% python3 -q
>>> import numpy as np
>>> from numpy import linalg as LA
>>> np.set_printoptions(precision=3, suppress=True, linewidth=100)
>>> C = np.array([[-0.3, -0.2, -0.6, -0.9, 0.7, 0.7, -1.4, -2.6, 0.2],
...     [-0.1, -1.3, 1.4, 0.0, -0.4, -1.6, -0.1, -1.9, 0.7]])
>>> rng = np.random.default_rng(5611)
>>> E = np.array([[1, 3],
...     [3, 0],
...     [3, 2],
...     [0, 1],
...     [1, 2],
...     [2, 2],
...     [3, 3],
...     [3, 3],
...     [3, 1],
...     [2, 1],
...     [0, 2],
...     [3, 0],
...     [2, 0],
...     [2, 3],
...     [1, 1],
...     [3, 1],
...     [2, 2],
...     [1, 2],
...     [0, 2],
...     [0, 1],
...     [3, 0],
...     [3, 0],
...     [2, 0],
...     [2, 3],
...     [3, 2],
...     [1, 1],
...     [1, 3],
...     [1, 1],
...     [3, 0],
...     [3, 0],
...     [0, 2],
...     [1, 2],
...     [0, 1],
...     [2, 1],
...     [3, 3],
...     [0, 2]]) @ C + 0.1 * rng.normal(size=(36, 9))
>>> E
array([[ -0.52 ,  -3.951,   3.687,  -0.745,  -0.51 ,  -4.179,  -1.538,  -8.496,   2.29 ],
       [ -0.886,  -0.581,  -1.876,  -2.66 ,   2.15 ,   2.23 ,  -4.188,  -7.878,   0.494],
       [ -1.001,  -3.269,   0.973,  -2.734,   1.196,  -1.079,  -4.609, -11.619,   1.836],
       [  0.094,  -1.264,   1.382,   0.057,  -0.367,  -1.437,  -0.222,  -1.97 ,   0.863],
       [ -0.417,  -2.768,   2.206,  -0.945,  -0.136,  -2.572,  -1.511,  -6.534,   1.579],
       [ -0.848,  -2.949,   1.589,  -1.739,   0.667,  -1.836,  -2.969,  -8.968,   1.866],
       [ -1.129,  -4.515,   2.538,  -2.695,   0.919,  -2.815,  -4.682, -13.337,   2.844],
       [ -1.131,  -4.403,   2.475,  -2.627,   0.802,  -2.712,  -4.421, -13.474,   2.727],
       [ -1.033,  -1.766,  -0.31 ,  -2.677,   1.862,   0.406,  -4.341,  -9.715,   1.424],
       [ -0.549,  -1.66 ,   0.269,  -1.765,   1.019,  -0.392,  -2.871,  -7.145,   1.125],
       [ -0.335,  -2.67 ,   2.796,  -0.059,  -0.784,  -3.11 ,  -0.223,  -3.688,   1.443],
       [ -1.   ,  -0.564,  -1.831,  -2.798,   2.121,   2.063,  -4.265,  -7.873,   0.64 ],
       [ -0.662,  -0.473,  -1.237,  -1.682,   1.517,   1.487,  -2.993,  -5.065,   0.578],
       [ -0.747,  -4.585,   3.029,  -1.73 ,   0.164,  -3.436,  -3.128, -10.923,   2.605],
       [ -0.617,  -1.385,   0.877,  -0.903,   0.364,  -0.831,  -1.493,  -4.562,   0.822],
       [ -1.112,  -1.964,  -0.514,  -2.607,   1.783,   0.692,  -4.358,  -9.645,   1.157],
       [ -0.772,  -2.988,   1.464,  -1.825,   0.755,  -1.856,  -3.037,  -8.911,   1.685],
       [ -0.48 ,  -2.864,   2.31 ,  -0.895,  -0.099,  -2.562,  -1.75 ,  -6.536,   1.675],
       [ -0.245,  -2.511,   2.825,  -0.043,  -0.804,  -3.245,  -0.204,  -3.853,   1.498],
       [ -0.044,  -1.344,   1.181,  -0.012,  -0.522,  -1.741,  -0.086,  -1.865,   0.62 ],
       [ -0.962,  -0.701,  -1.821,  -2.702,   2.087,   2.02 ,  -3.962,  -7.71 ,   0.624],
       [ -0.85 ,  -0.509,  -1.867,  -2.756,   2.134,   1.982,  -4.154,  -7.776,   0.513],
       [ -0.69 ,  -0.241,  -1.181,  -1.76 ,   1.487,   1.47 ,  -2.91 ,  -5.216,   0.52 ],
       [ -0.817,  -4.378,   2.989,  -1.822,   0.283,  -3.424,  -2.995, -10.832,   2.618],
       [ -1.022,  -3.128,   0.914,  -2.745,   1.379,  -1.246,  -4.417, -11.463,   2.108],
       [ -0.52 ,  -1.492,   0.85 ,  -0.92 ,   0.232,  -0.934,  -1.505,  -4.432,   0.94 ],
       [ -0.598,  -4.087,   3.644,  -1.004,  -0.466,  -3.981,  -1.599,  -8.322,   2.308],
       [ -0.372,  -1.498,   0.899,  -0.933,   0.505,  -1.07 ,  -1.545,  -4.633,   0.919],
       [ -0.947,  -0.61 ,  -1.804,  -2.673,   2.186,   2.164,  -4.17 ,  -7.774,   0.607],
       [ -0.786,  -0.793,  -1.834,  -2.49 ,   2.032,   1.997,  -4.023,  -7.712,   0.704],
       [ -0.101,  -2.647,   2.902,  -0.018,  -0.912,  -3.111,  -0.221,  -3.754,   1.356],
       [ -0.583,  -2.83 ,   2.298,  -0.929,   0.006,  -2.636,  -1.791,  -6.311,   1.641],
       [ -0.097,  -1.118,   1.352,   0.015,  -0.278,  -1.666,  -0.078,  -1.9  ,   0.761],
       [ -0.679,  -1.651,   0.349,  -1.79 ,   1.046,  -0.185,  -3.005,  -6.994,   0.894],
       [ -1.151,  -4.395,   2.326,  -2.634,   0.901,  -2.712,  -4.409, -13.45 ,   2.798],
       [ -0.206,  -2.588,   2.858,  -0.043,  -0.691,  -3.065,  -0.138,  -3.896,   1.297]])
>>> out = np.c_[E[:, :6] @ np.array([[1, 2, 2, 2, 3, 2],
...     [0, 0, 1, 1, 1, 1],
...     [1, 0, 0, 1, 1, 3],
...     [1, 3, 3, 0, 0, 3],
...     [0, 0, 2, 1, 0, 3],
...     [2, 0, 2, 2, 3, 1]]), np.array([0, 3, 4, 5, 3, 5, 1, 0, 5, 5, 4, 1, 1, 4, 0, 2, 2, 3, 4, 4, 2, 2, 1, 1, 2, 5, 1, 2, 0, 0, 2, 4, 1, 3, 1, 2])]
>>> out
array([[ -5.936,  -3.275, -16.604, -10.172, -14.362,  -1.874,   0.   ],
       [ -0.963,  -9.753,  -1.575,   2.38 ,   1.574,  -7.284,   3.   ],
       [ -4.918, -10.202, -13.236,  -5.258,  -8.534,  -8.041,   4.   ],
       [ -1.342,   0.36 ,  -4.513,  -2.937,  -3.913,   0.702,   5.   ],
       [ -4.3  ,  -3.668, -11.853,  -6.677,  -9.531,  -2.799,   3.   ],
       [ -4.671,  -6.914, -12.2  ,  -6.062,  -9.413,  -4.931,   5.   ],
       [ -6.916, -10.343, -18.649,  -8.946, -13.809,  -7.302,   1.   ],
       [ -6.707, -10.142, -18.367,  -8.814, -13.459,  -7.428,   0.   ],
       [ -3.209, -10.098,  -7.328,  -1.469,  -3.959,  -6.802,   5.   ],
       [ -2.83 ,  -6.394,  -6.802,  -2.256,  -4.217,  -4.584,   5.   ],
       [ -3.817,  -0.849, -11.306,  -7.548, -10.209,  -0.591,   4.   ],
       [ -1.502, -10.392,  -2.588,   1.853,   0.796,  -8.025,   1.   ],
       [ -0.606,  -6.369,  -0.832,   1.459,   0.767,  -4.513,   1.   ],
       [ -6.321,  -6.684, -17.812,  -9.758, -14.105,  -5.126,   4.   ],
       [ -2.306,  -3.943,  -6.261,  -3.04 ,  -4.853,  -2.434,   0.   ],
       [ -2.848, -10.044,  -7.057,  -1.533,  -3.736,  -7.507,   2.   ],
       [ -4.844,  -7.017, -12.207,  -6.025,  -9.406,  -5.206,   2.   ],
       [ -4.189,  -3.644, -11.83 ,  -6.738,  -9.681,  -2.437,   3.   ],
       [ -3.952,  -0.619, -11.226,  -7.469, -10.156,  -0.311,   4.   ],
       [ -2.358,  -0.125,  -5.995,  -4.256,  -5.519,  -1.234,   4.   ],
       [ -1.444, -10.029,  -2.517,   1.681,   0.653,  -7.913,   2.   ],
       [ -1.509,  -9.966,  -2.244,   2.022,   1.019,  -7.691,   2.   ],
       [ -0.692,  -6.662,  -0.988,   1.625,   0.917,  -4.515,   1.   ],
       [ -6.499,  -7.1  , -17.761,  -9.59 , -14.115,  -5.087,   1.   ],
       [ -5.345, -10.28 , -13.142,  -5.371,  -9.018,  -7.774,   2.   ],
       [ -2.458,  -3.8  ,  -6.694,  -3.318,  -5.004,  -2.98 ,   5.   ],
       [ -5.92 ,  -4.208, -17.189, -10.067, -14.18 ,  -2.743,   1.   ],
       [ -2.545,  -3.543,  -6.17 ,  -2.978,  -4.926,  -1.898,   2.   ],
       [ -1.095,  -9.913,  -1.823,   2.207,   1.239,  -7.212,   0.   ],
       [ -1.116,  -9.042,  -1.776,   1.828,   1.007,  -7.243,   0.   ],
       [ -3.438,  -0.255, -10.948,  -7.08 ,  -9.38 ,  -0.042,   2.   ],
       [ -4.486,  -3.951, -12.043,  -6.965, -10.19 ,  -2.506,   4.   ],
       [ -2.062,  -0.148,  -5.155,  -3.57 ,  -5.055,   0.288,   1.   ],
       [ -2.489,  -6.728,  -6.656,  -1.983,  -3.892,  -4.38 ,   3.   ],
       [ -6.884, -10.204, -18.221,  -8.894, -13.659,  -7.63 ,   1.   ],
       [ -3.521,  -0.54 , -10.64 ,  -6.962,  -9.542,   0.308,   2.   ]])
>>> np.round(LA.lstsq(E, out[:, 0])[0], 3) + 0
array([1., 0., 1., 1., 0., 2., 0., 0., 0.])
>>> LA.norm(LA.qr(E)[0].T @ out, axis=0) ** 2 / ((out ** 2).sum(axis=0) + 1e-12)
array([1.   , 1.   , 1.   , 1.   , 1.   , 1.   , 0.558])
